% ipython --no-banner

In [1]: import numpy as np

In [2]: from numpy import linalg as LA

In [3]: np.set_printoptions(precision=2, suppress=True, linewidth=160, sign=" ")

In [4]: tidy = lambda a: np.round(a, 2) + 0

In [5]: mat = np.load("mat.npy")

In [6]: print(mat)
[[ 1 -2 -2 -1 -2  2 -1]
 [-2  4  4  2  4 -4  2]
 [-2  4  4  2  4 -4  2]
 [-1  2  2  1  2 -2  1]
 [-2  4  4  2  4 -4  2]
 [ 2 -4 -4 -2 -4  4 -2]
 [-1  2  2  1  2 -2  1]]

In [7]: print(tidy(mat @ LA.pinv(mat) @ mat))
[[ 1. -2. -2. -1. -2.  2. -1.]
 [-2.  4.  4.  2.  4. -4.  2.]
 [-2.  4.  4.  2.  4. -4.  2.]
 [-1.  2.  2.  1.  2. -2.  1.]
 [-2.  4.  4.  2.  4. -4.  2.]
 [ 2. -4. -4. -2. -4.  4. -2.]
 [-1.  2.  2.  1.  2. -2.  1.]]

In [8]: LA.inv(mat)
LinAlgError: Singular matrix


In [9]: print(np.abs(np.diag(LA.qr(mat)[1])) > 1e-9)
[ True False False False False False False]

In [10]: print(np.unique(mat.round(6), axis=0).shape)
(4, 7)

In [11]: print(LA.lstsq(mat[:-1].T, mat[-1])[2])
1

In [12]: print(np.allclose(mat[:-1].T @ LA.lstsq(mat[:-1].T, mat[-1])[0], mat[-1]))
True

In [13]: ev, evecs = LA.eigh(mat)

In [14]: print(tidy(LA.svd(mat, compute_uv=False)))
[ 19.   0.   0.   0.   0.   0.   0.]

In [15]: print(tidy(np.abs(evecs[:, -1])))
[ 0.23  0.46  0.46  0.23  0.46  0.46  0.23]

In [16]: print(ev.sum(), np.trace(mat))
19.0 19

In [17]: print(tidy(evecs.T @ evecs))
[[ 1.  0.  0.  0.  0.  0.  0.]
 [ 0.  1.  0.  0.  0.  0.  0.]
 [ 0.  0.  1.  0.  0.  0.  0.]
 [ 0.  0.  0.  1.  0.  0.  0.]
 [ 0.  0.  0.  0.  1.  0.  0.]
 [ 0.  0.  0.  0.  0.  1.  0.]
 [ 0.  0.  0.  0.  0.  0.  1.]]

In [18]: print(tidy(LA.eigvalsh(mat + -2 * np.eye(7))))
[-2. -2. -2. -2. -2. -2. 17.]

In [19]: print(tidy(evecs @ np.diag(ev) @ evecs.T))
[[ 1. -2. -2. -1. -2.  2. -1.]
 [-2.  4.  4.  2.  4. -4.  2.]
 [-2.  4.  4.  2.  4. -4.  2.]
 [-1.  2.  2.  1.  2. -2.  1.]
 [-2.  4.  4.  2.  4. -4.  2.]
 [ 2. -4. -4. -2. -4.  4. -2.]
 [-1.  2.  2.  1.  2. -2.  1.]]

In [20]: print(tidy(evecs.T @ mat @ evecs))
[[  0.   0.   0.   0.   0.   0.   0.]
 [  0.   0.   0.   0.   0.   0.   0.]
 [  0.   0.   0.   0.   0.   0.   0.]
 [  0.   0.   0.   0.   0.   0.   0.]
 [  0.   0.   0.   0.   0.   0.   0.]
 [  0.   0.   0.   0.   0.   0.   0.]
 [  0.   0.   0.   0.   0.   0.  19.]]
